In [1]: import numpy as np

In [2]: np.set_printoptions(precision=2, suppress=True, linewidth=100)

In [3]: def rd(a):
   ...:     return np.round(a, 2) + 0
   ...: 

In [4]: E = np.load("layer10.npy")

In [5]: print(E)
[[-2 -2 -5 -2]
 [-2 -2 -2 -5]
 [-5 -2 -2 -2]
 [-2 -5 -2 -2]]

In [6]: print(rd(np.linalg.eigvalsh(E).min()))
-11.0

In [7]: np.all(np.linalg.eigvalsh(E) > 0)
Out[7]: np.False_

In [8]: cent = 3 * np.array([[0.1, -0.2, -0.3, 1.1], [0.5, 0.0, 0.9, 1.3], [-0.1, 0.0, 0.0, 0.4]])

In [9]: rng = np.random.default_rng(6702)

In [10]: idx = rng.integers(0, 3, 20)

In [11]: W0 = cent[idx] + rng.normal(size=(20, 4))

In [12]: rd(W0)
Out[12]: 
array([[ 1.52,  0.87,  3.75,  4.41],
       [-0.36, -0.12, -0.65,  2.05],
       [ 0.78, -0.19, -0.65,  2.31],
       [ 3.07, -0.41,  2.21,  2.32],
       [ 0.64,  1.01, -0.96,  2.77],
       [ 1.35,  0.5 , -0.88,  3.61],
       [ 0.43, -0.4 ,  0.67,  0.48],
       [ 1.13,  0.34,  2.07,  4.16],
       [-1.73,  1.83, -0.01,  1.23],
       [-0.15, -1.12, -0.68,  4.55],
       [ 1.28, -1.55,  3.15,  4.75],
       [ 0.27, -1.99, -0.35,  0.21],
       [ 3.87, -0.98,  2.57,  4.48],
       [ 2.28, -0.93,  2.2 ,  3.93],
       [ 0.73,  0.25,  3.22,  3.89],
       [ 0.93, -0.98,  3.14,  4.6 ],
       [ 1.22, -0.66,  1.45,  2.47],
       [-0.34, -0.69,  2.19,  4.58],
       [ 1.06, -0.3 ,  0.69,  2.27],
       [ 1.01, -0.28,  1.88,  2.86]])

In [13]: x0 = np.array([2, -3, 0, 3])

In [14]: target = W0 @ x0

In [15]: rd(np.linalg.solve(W0.T @ W0, W0.T @ target))
Out[15]: array([ 2., -3.,  0.,  3.])

In [16]: target = target + 0.05 * rng.normal(size=20)

In [17]: print(rd(target))
[13.61  5.7   9.05 14.39  6.51 12.01  3.52 13.62 -5.38 16.65 21.36  7.08 24.11 19.13 12.41 18.6
 11.89 15.07  9.72 11.52]

In [18]: beta, *_ = np.linalg.lstsq(W0, target)

In [19]: beta.round()
Out[19]: array([ 2., -3.,  0.,  3.])

In [20]: rd(np.linalg.norm(target - W0 @ beta))
Out[20]: np.float64(0.22)

In [21]: rd(W0.T @ (target - W0 @ beta))
Out[21]: array([0., 0., 0., 0.])

In [22]: print(rd(beta))
[ 2.02 -3.    0.01  2.98]

In [23]: mat = np.load("test13.npy")

In [24]: mat
Out[24]: 
array([[3, 4, 3, 1, 2, 4],
       [4, 3, 4, 3, 1, 2],
       [2, 4, 3, 4, 3, 1],
       [1, 2, 4, 3, 4, 3],
       [3, 1, 2, 4, 3, 4],
       [4, 3, 1, 2, 4, 3]])

In [25]: mat @ (-1.0) ** np.arange(6)
Out[25]: array([-1.,  1., -1.,  1., -1.,  1.])

In [26]: print((mat @ mat)[0])
[54 52 46 46 45 46]

In [27]: mat @ mat
Out[27]: 
array([[54, 52, 46, 46, 45, 46],
       [46, 54, 52, 46, 46, 45],
       [45, 46, 54, 52, 46, 46],
       [46, 45, 46, 54, 52, 46],
       [46, 46, 45, 46, 54, 52],
       [52, 46, 46, 45, 46, 54]])

In [28]: print(rd(np.linalg.det(mat)))
-1547.0

In [29]: rd(np.sort(np.abs(np.linalg.eigvals(mat))))
Out[29]: array([ 1.  ,  2.65,  2.65,  3.61,  3.61, 17.  ])

In [30]: (mat + mat.T) / 2
Out[30]: 
array([[3. , 4. , 2.5, 1. , 2.5, 4. ],
       [4. , 3. , 4. , 2.5, 1. , 2.5],
       [2.5, 4. , 3. , 4. , 2.5, 1. ],
       [1. , 2.5, 4. , 3. , 4. , 2.5],
       [2.5, 1. , 2.5, 4. , 3. , 4. ],
       [4. , 2.5, 1. , 2.5, 4. , 3. ]])

In [31]: np.trace(mat)
Out[31]: np.int64(18)

In [32]: X = np.load("m.npy")

In [33]: X
Out[33]: 
array([[8.02, 6.  ],
       [8.  , 6.02]])

In [34]: left, s, Vh = np.linalg.svd(X)

In [35]: rd(s)
Out[35]: array([14.16,  0.02])

In [36]: np.argmax(s[:-1] / (s[1:] + 1e-6)) + 1
Out[36]: np.int64(1)

In [37]: B = left[:, :1] @ np.diag(s[:1]) @ Vh[:1]

In [38]: rd(np.linalg.norm(X - B) / np.linalg.norm(X))
Out[38]: np.float64(0.0)

In [39]: rd(B)
Out[39]: 
array([[8.01, 6.01],
       [8.01, 6.01]])

In [40]: np.linalg.matrix_rank(B)
Out[40]: np.int64(1)

In [41]: rd(np.linalg.det(X.T))
Out[41]: np.float64(0.28)

In [42]: Q, vecs = np.linalg.qr(X[:, :1])[0], np.linalg.qr(X[:, 1:])[0]

In [43]: s = np.linalg.svd(Q.T @ vecs, compute_uv=False)

In [44]: (s > 0.9).sum()
Out[44]: np.int64(1)

In [45]: rd(np.degrees(np.arccos(s.clip(0, 1))))
Out[45]: array([0.17])

In [46]: x0 = np.array([6, 5])

In [47]: h = np.maximum(X @ x0, 0)

In [48]: print(np.flatnonzero(h > 1e-9))
[0 1]

In [49]: print(rd(np.maximum(X @ (3 * x0), 0)))
[234.36 234.3 ]

In [50]: x0 = np.array([-2, 6])

In [51]: target = X @ x0

In [52]: rd(target)
Out[52]: array([19.96, 20.12])

In [53]: rd(np.linalg.solve(X.T, X[0]))
Out[53]: array([1., 0.])

In [54]: rd(np.linalg.solve(X, X[:, 1]))
Out[54]: array([0., 1.])

In [55]: rd(np.linalg.solve(X, 4 * target))
Out[55]: array([-8., 24.])

In [56]: print(rd(np.linalg.solve(X, target + X[:, 0])))
[-1.  6.]

In [57]: A = np.load("sample0.npy")

In [58]: A
Out[58]: 
array([[ 9,  3,  9,  9,  6],
       [24,  8, 24, 24, 16],
       [ 0,  0,  0,  0,  0],
       [-9, -3, -9, -9, -6],
       [-3, -1, -3, -3, -2],
       [ 0,  0,  0,  0,  0]])

In [59]: np.linalg.cond(A) > 100
Out[59]: np.True_

In [60]: [round(float(x), 2) for x in np.linalg.svd(A, compute_uv=False)[:3]]
Out[60]: [51.54, 0.0, 0.0]

In [61]: rd(np.linalg.norm(A, 2) / np.linalg.norm(A))
Out[61]: np.float64(1.0)

In [62]: t3 = np.stack([A, 2 * A, A[::-1]])

In [63]: rd(np.linalg.norm(t3, axis=(1, 2)))
Out[63]: array([ 51.54, 103.07,  51.54])

In [64]: np.einsum("bij,cij->bc", t3, t3)
Out[64]: 
array([[ 2656,  5312,  -512],
       [ 5312, 10624, -1024],
       [ -512, -1024,  2656]])

In [65]: left, s, Vh = np.linalg.svd(A)

In [66]: rd(s)
Out[66]: array([51.54,  0.  ,  0.  ,  0.  ,  0.  ])

In [67]: B = left[:, :1] @ np.diag(s[:1]) @ Vh[:1]

In [68]: print(rd(np.abs(A - B).max()))
0.0

In [69]: rd(B)
Out[69]: 
array([[ 9.,  3.,  9.,  9.,  6.],
       [24.,  8., 24., 24., 16.],
       [ 0.,  0.,  0.,  0.,  0.],
       [-9., -3., -9., -9., -6.],
       [-3., -1., -3., -3., -2.],
       [ 0.,  0.,  0.,  0.,  0.]])

In [70]: rd(np.linalg.norm(A - B, 2)), rd(s[1])
Out[70]: (np.float64(0.0), np.float64(0.0))

In [71]: np.linalg.matrix_rank(A, rtol=0.05)
Out[71]: np.int64(1)

In [72]: rd(np.linalg.norm(A - B) / np.linalg.norm(A))
Out[72]: np.float64(0.0)

In [73]: rank = np.linalg.matrix_rank(A)

In [74]: rank
Out[74]: np.int64(1)

In [75]: N = np.linalg.svd(A)[2][rank:].T

In [76]: [int(np.linalg.matrix_rank(np.delete(A, i, axis=0))) for i in range(6)]
Out[76]: [1, 1, 1, 1, 1, 1]

In [77]: arr = np.load("mat.npy")

In [78]: print(arr)
[[  1.9  -4.    2.1]
 [ -0.6  30.   -0.2]
 [ -1.1  42.   -0.8]
 [  0.6 -44.   -0.6]
 [ -0.6  20.   -1. ]
 [ -1.  -18.   -2.1]
 [ -0.8 -14.    1.7]
 [  1.6   0.   -0.6]]

In [79]: left, s, Vh = np.linalg.svd(arr, full_matrices=False)

In [80]: rd(s)
Out[80]: array([74.41,  4.09,  2.49])

In [81]: print((s > 1e-8).sum())
3

In [82]: print(rd(left.T @ left))
[[1. 0. 0.]
 [0. 1. 0.]
 [0. 0. 1.]]

In [83]: np.allclose(left * s @ Vh, arr)
Out[83]: True

In [84]: rd(left.T @ arr @ Vh.T)
Out[84]: 
array([[74.41,  0.  ,  0.  ],
       [ 0.  ,  4.09,  0.  ],
       [ 0.  ,  0.  ,  2.49]])

In [85]: np.linalg.matrix_rank(arr, rtol=0.1)
Out[85]: np.int64(1)

In [86]: np.argsort(-np.linalg.norm(arr, axis=0).round(6), kind="stable")[:3]
Out[86]: array([1, 2, 0])

In [87]: print(rd(np.linalg.norm(arr, 2) / np.linalg.norm(arr)))
1.0

In [88]: print(rd(np.abs(np.linalg.svd(arr)[2][-1])))
[0.86 0.01 0.51]

In [89]: f, g = arr[3], arr[0]

In [90]: print(f @ f)
1936.72

In [91]: f @ g
Out[91]: np.float64(175.88)

In [92]: p = (f @ g) / (f @ f) * f

In [93]: print(np.linalg.matrix_rank(np.outer(f, g)))
1

In [94]: rd(np.linalg.norm(f + g) ** 2 + np.linalg.norm(f - g) ** 2)
Out[94]: np.float64(3921.48)

In [95]: data = np.array([[0.0, 1.0, 1.0], [1.0, 0.0, 1.0], [1.0, 1.0, 0.0]])

In [96]: idx = rng.permutation(3)

In [97]: print(idx)
[1 0 2]

In [98]: B = data[idx][:, idx]

In [99]: print(rd(np.sort(np.abs(np.linalg.eigvals(B)))))
[1. 1. 2.]

In [100]: rd(np.linalg.det(B)), rd(np.linalg.det(data[idx]))
Out[100]: (np.float64(2.0), np.float64(-2.0))

In [101]: ev, vecs = np.linalg.eigh(data)

In [102]: x0 = np.array([7, 2, 3])

In [103]: rd(vecs * np.maximum(ev, 0) @ vecs.T)
Out[103]: 
array([[0.67, 0.67, 0.67],
       [0.67, 0.67, 0.67],
       [0.67, 0.67, 0.67]])

In [104]: np.abs(data).sum(axis=1).max(), rd(np.abs(ev).max())
Out[104]: (np.float64(2.0), np.float64(2.0))

In [105]: [round(float(np.linalg.det(data[:i, :i])), 2) + 0 for i in range(1, 4)]
Out[105]: [0.0, -1.0, 2.0]

In [106]: print(rd(np.linalg.eigvalsh(data).min()))
-1.0

In [107]: np.all(np.linalg.eigvalsh(data) > 0)
Out[107]: np.False_

In [108]: Q, _ = np.linalg.qr(np.array([[0.1, 1.0, 1.4, -0.1, -0.3, 0.1, -1.3],
     ...:     [0.4, -0.9, 0.0, -0.3, 0.0, -0.4, -0.6],
     ...:     [-0.2, 0.3, 1.4, 0.5, -0.1, -1.3, 0.0],
     ...:     [-0.9, 0.8, 0.3, 0.0, 2.3, 0.3, -0.1],
     ...:     [1.6, 1.3, -1.0, -0.1, 0.0, 0.9, 2.0],
     ...:     [-0.5, 0.8, 0.8, 0.6, 0.6, -0.4, 0.1],
     ...:     [1.0, 0.5, -0.5, 0.2, 1.1, 1.6, 0.9]]))

In [109]: m1 = Q[:, :6]

In [110]: rd(m1)
Out[110]: 
array([[-0.05,  0.44, -0.59, -0.56,  0.09, -0.35],
       [-0.18, -0.45, -0.33, -0.21, -0.52,  0.36],
       [ 0.09,  0.16, -0.62,  0.4 , -0.08,  0.41],
       [ 0.41,  0.46,  0.34, -0.29, -0.6 ,  0.23],
       [-0.73,  0.42,  0.21, -0.09,  0.15,  0.47],
       [ 0.23,  0.42, -0.08,  0.51,  0.04,  0.04],
       [-0.46,  0.12,  0.  ,  0.36, -0.57, -0.55]])

In [111]: x0 = np.array([4, 4, -5, -1, -2, -3])

In [112]: target = m1 @ x0

In [113]: rd(np.linalg.lstsq(m1, target)[0])
Out[113]: array([ 4.,  4., -5., -1., -2., -3.])

In [114]: target = target + 0.1 * rng.normal(size=7)

In [115]: rd(target)
Out[115]: array([ 5.89, -0.57,  2.64,  2.63, -3.95,  2.35,  1.11])

In [116]: beta, *_ = np.linalg.lstsq(m1, target)

In [117]: print(rd(m1.T @ (target - m1 @ beta)))
[0. 0. 0. 0. 0. 0.]

In [118]: print(beta.round())
[ 4.  4. -5. -1. -2. -3.]

In [119]: rd(np.linalg.norm(target - m1 @ beta))
Out[119]: np.float64(0.09)

In [120]: f = np.array([1, -2, -2])

In [121]: rd(np.correlate(m1[1], m1[3], "full"))
Out[121]: array([-0.04,  0.01,  0.25,  0.22, -0.13,  0.06, -0.48, -0.51, -0.21, -0.05,  0.15])

In [122]: P = m1 @ np.linalg.solve(m1.T @ m1, m1.T)

In [123]: rd(P @ m1[:, 0])
Out[123]: array([-0.05, -0.18,  0.09,  0.41, -0.73,  0.23, -0.46])

In [124]: print(np.allclose(P @ P, P))
True

In [125]: np.linalg.matrix_rank(np.eye(7) - P)
Out[125]: np.int64(1)

In [126]: B = np.c_[m1[:, :4] @ np.array([[1, 1, 2, 2], [2, 1, 1, 1], [0, 2, 1, 0], [2, 1, 1, 0]]), np.array([3, 1, 1, 5, 3, 2, 2])]

In [127]: rd(B)
Out[127]: 
array([[-0.28, -1.34, -0.8 ,  0.35,  3.  ],
       [-1.51, -1.51, -1.36, -0.82,  1.  ],
       [ 1.2 , -0.59,  0.12,  0.34,  1.  ],
       [ 0.76,  1.26,  1.33,  1.28,  5.  ],
       [-0.06,  0.02, -0.92, -1.04,  3.  ],
       [ 2.09,  1.  ,  1.3 ,  0.87,  2.  ],
       [ 0.5 ,  0.02, -0.43, -0.79,  2.  ]])

In [128]: np.linalg.matrix_rank(np.c_[m1, B])
Out[128]: np.int64(7)

In [129]: print(rd(np.linalg.norm(np.linalg.qr(m1)[0].T @ B, axis=0) ** 2 / ((B ** 2).sum(axis=0) + 1e-12)))
[1.   1.   1.   1.   0.98]

In [130]: rd(np.linalg.norm(B - m1 @ np.linalg.lstsq(m1, B)[0], axis=0))
Out[130]: array([0.  , 0.  , 0.  , 0.  , 0.89])
